>>> import numpy as np
>>> import numpy.linalg as la
>>> np.set_printoptions(precision=3, suppress=True, linewidth=140)
>>> rnd = lambda a: np.round(a, 3) + 0
>>> A = np.cumsum(np.array([[0, 1, 1, 0, -3, 0],
...     [1, -2, -1, -1, -2, 0],
...     [-1, -1, -3, -3, 3, 0],
...     [-2, 0, 1, 3, 3, -2],
...     [0, 1, 2, 1, -1, -1],
...     [0, -3, 2, 0, -3, 1],
...     [-1, 2, 2, 1, -1, 0],
...     [2, 3, -3, 0, -2, 0],
...     [0, -3, 3, 2, 2, 0],
...     [-2, 0, -2, 1, 1, -2],
...     [3, -3, 1, 2, 3, 1],
...     [-2, 2, -1, -3, -2, -3],
...     [-1, -1, 2, -3, -1, 0],
...     [1, 3, 0, 0, 3, 0],
...     [1, -3, 0, 1, 2, -2],
...     [2, -1, -1, -3, -2, 0],
...     [0, 2, 2, -2, 3, -2],
...     [-1, 2, 2, 2, 2, 2],
...     [1, 0, 0, -2, 2, 1],
...     [3, 1, -2, 1, -1, -3]]), axis=0)
>>> A
array([[  0,   1,   1,   0,  -3,   0],
       [  1,  -1,   0,  -1,  -5,   0],
       [  0,  -2,  -3,  -4,  -2,   0],
       [ -2,  -2,  -2,  -1,   1,  -2],
       [ -2,  -1,   0,   0,   0,  -3],
       [ -2,  -4,   2,   0,  -3,  -2],
       [ -3,  -2,   4,   1,  -4,  -2],
       [ -1,   1,   1,   1,  -6,  -2],
       [ -1,  -2,   4,   3,  -4,  -2],
       [ -3,  -2,   2,   4,  -3,  -4],
       [  0,  -5,   3,   6,   0,  -3],
       [ -2,  -3,   2,   3,  -2,  -6],
       [ -3,  -4,   4,   0,  -3,  -6],
       [ -2,  -1,   4,   0,   0,  -6],
       [ -1,  -4,   4,   1,   2,  -8],
       [  1,  -5,   3,  -2,   0,  -8],
       [  1,  -3,   5,  -4,   3, -10],
       [  0,  -1,   7,  -2,   5,  -8],
       [  1,  -1,   7,  -4,   7,  -7],
       [  4,   0,   5,  -3,   6, -10]])
>>> Ac = (A - A.mean(axis=0)) / A.std(axis=0)
>>> print(np.argwhere(np.abs(Ac) > 2))
[[ 2  2]
 [10  3]
 [18  4]
 [19  0]]
>>> coef = la.lstsq(np.delete(Ac, 1, axis=1), Ac[:, 1])[0]
>>> rnd(coef)
array([ 0.187,  0.275, -0.306,  0.061,  0.65 ])
>>> print(rnd(1 - np.var(Ac[:, 1] - np.delete(Ac, 1, axis=1) @ coef)))
0.246
